$ ipython --no-banner

In [1]: import numpy as np

In [2]: np.set_printoptions(precision=2, suppress=True, linewidth=100)

In [3]: A = np.load("run16.npy")

In [4]: print(A)
[[0 0 1 0]
 [0 1 0 0]
 [0 0 0 1]
 [1 0 0 0]]

In [5]: print(np.allclose(A, A.T))
False

In [6]: print(round(np.abs(np.linalg.eigvals(A)).max(), 2))
1.0

In [7]: print(np.linalg.svd(A, compute_uv=False))
[1. 1. 1. 1.]

In [8]: print(A.mean(axis=0))
[0.25 0.25 0.25 0.25]

In [9]: print(np.count_nonzero(A))
4

In [10]: print(A - A[0])
[[ 0  0  0  0]
 [ 0  1 -1  0]
 [ 0  0 -1  1]
 [ 1  0 -1  0]]

In [11]: r0 = np.array([3, 2, 2, 5])

In [12]: other = A + np.outer(r0, np.eye(4)[1])

In [13]: print(other)
[[0. 3. 1. 0.]
 [0. 3. 0. 0.]
 [0. 2. 0. 1.]
 [1. 5. 0. 0.]]

In [14]: W0 = np.load("layer10.npy")

In [15]: print(W0)
[[1.   0.5  0.25 0.12]
 [0.5  1.   0.5  0.25]
 [0.25 0.5  1.   0.5 ]
 [0.12 0.25 0.5  1.  ]]

In [16]: vec = np.ones(4)

In [17]: for _ in range(4):
    ...:     vec = W0 @ vec
    ...:     vec /= np.linalg.norm(vec)
    ...:     print(round(vec @ W0 @ vec, 2))
    ...: 
2.08
2.08
2.08
2.08

In [18]: print(round(float(np.linalg.eigvalsh(W0)[-1]), 2))
2.08

In [19]: L = np.linalg.cholesky(W0)

In [20]: print(round(float(np.prod(np.diag(L)) ** 2), 2), np.round(np.linalg.det(W0), 2))
0.42 0.42

In [21]: print(np.diag(L) ** 2)
[1.   0.75 0.75 0.75]

In [22]: print(L @ L.T)
[[1.   0.5  0.25 0.12]
 [0.5  1.   0.5  0.25]
 [0.25 0.5  1.   0.5 ]
 [0.12 0.25 0.5  1.  ]]

In [23]: print(np.linalg.eigvalsh(W0).min() > 0)
True

In [24]: print(np.round(np.linalg.eigvals(W0).sum().real, 2))
4.0

In [25]: print(np.round(np.linalg.det(W0[::-1]), 2))
0.42

In [26]: print(np.kron(np.eye(2, dtype=int), W0))
[[1.   0.5  0.25 0.12 0.   0.   0.   0.  ]
 [0.5  1.   0.5  0.25 0.   0.   0.   0.  ]
 [0.25 0.5  1.   0.5  0.   0.   0.   0.  ]
 [0.12 0.25 0.5  1.   0.   0.   0.   0.  ]
 [0.   0.   0.   0.   1.   0.5  0.25 0.12]
 [0.   0.   0.   0.   0.5  1.   0.5  0.25]
 [0.   0.   0.   0.   0.25 0.5  1.   0.5 ]
 [0.   0.   0.   0.   0.12 0.25 0.5  1.  ]]

In [27]: print(np.poly(W0))
[ 1.   -4.    5.11 -2.53  0.42]

In [28]: vec = np.array([3, -3, 0, 2])

In [29]: y = W0 @ vec

In [30]: print(y)
[ 1.74 -1.    0.25  1.61]

In [31]: print(np.round(np.linalg.solve(W0, -3 * y), 2) + 0)
[-9.  9.  0. -6.]

In [32]: print(np.linalg.solve(W0.T, W0[3]))
[0. 0. 0. 1.]

In [33]: feats = np.loadtxt("data.csv", delimiter=",")

In [34]: print(feats.round(2) + 0)
[[ 0.87 -1.08  0.68  0.48 -1.89]
 [ 0.53  1.4  -0.67  0.06 -2.89]
 [ 1.45  0.27  1.84  0.8  -0.96]
 [-1.25  0.93 -0.93  2.74  0.56]
 [-1.32  2.14  1.54 -1.11  0.02]
 [ 0.65  1.45 -0.19 -1.77  0.76]
 [-1.1  -0.23  0.13  0.22 -0.46]
 [-0.78  1.03  0.18 -0.91  0.45]
 [ 0.89  1.3   0.79  0.22  0.75]
 [ 0.14 -0.46  0.28 -0.49  0.1 ]
 [ 2.13 -0.17  1.05  1.89  0.17]
 [-1.35  0.78  1.58 -0.23 -0.67]
 [ 0.07 -1.45  1.66 -0.09  0.  ]
 [ 0.43  0.62 -0.85 -0.17 -2.15]]

In [35]: vec = np.array([1, 0, 2, 3, 0])

In [36]: y = feats @ vec

In [37]: print(y)
[ 3.67 -0.63  7.52  5.11 -1.58 -5.04 -0.16 -3.13  3.13 -0.76  9.9   1.12  3.13 -1.78]

In [38]: print(np.round(np.linalg.lstsq(feats, y)[0], 2) + 0)
[1. 0. 2. 3. 0.]

In [39]: rng = np.random.default_rng(4038)

In [40]: y = y + 0.05 * rng.normal(size=14)

In [41]: print(y)
[ 3.71 -0.62  7.5   5.15 -1.53 -5.   -0.14 -3.11  3.12 -0.76 10.    1.1   3.14 -1.76]

In [42]: c, *_ = np.linalg.lstsq(feats, y)

In [43]: print(round(np.linalg.norm(y - feats @ c), 2))
0.12

In [44]: print(np.round(feats.T @ (y - feats @ c), 2) + 0)
[0. 0. 0. 0. 0.]
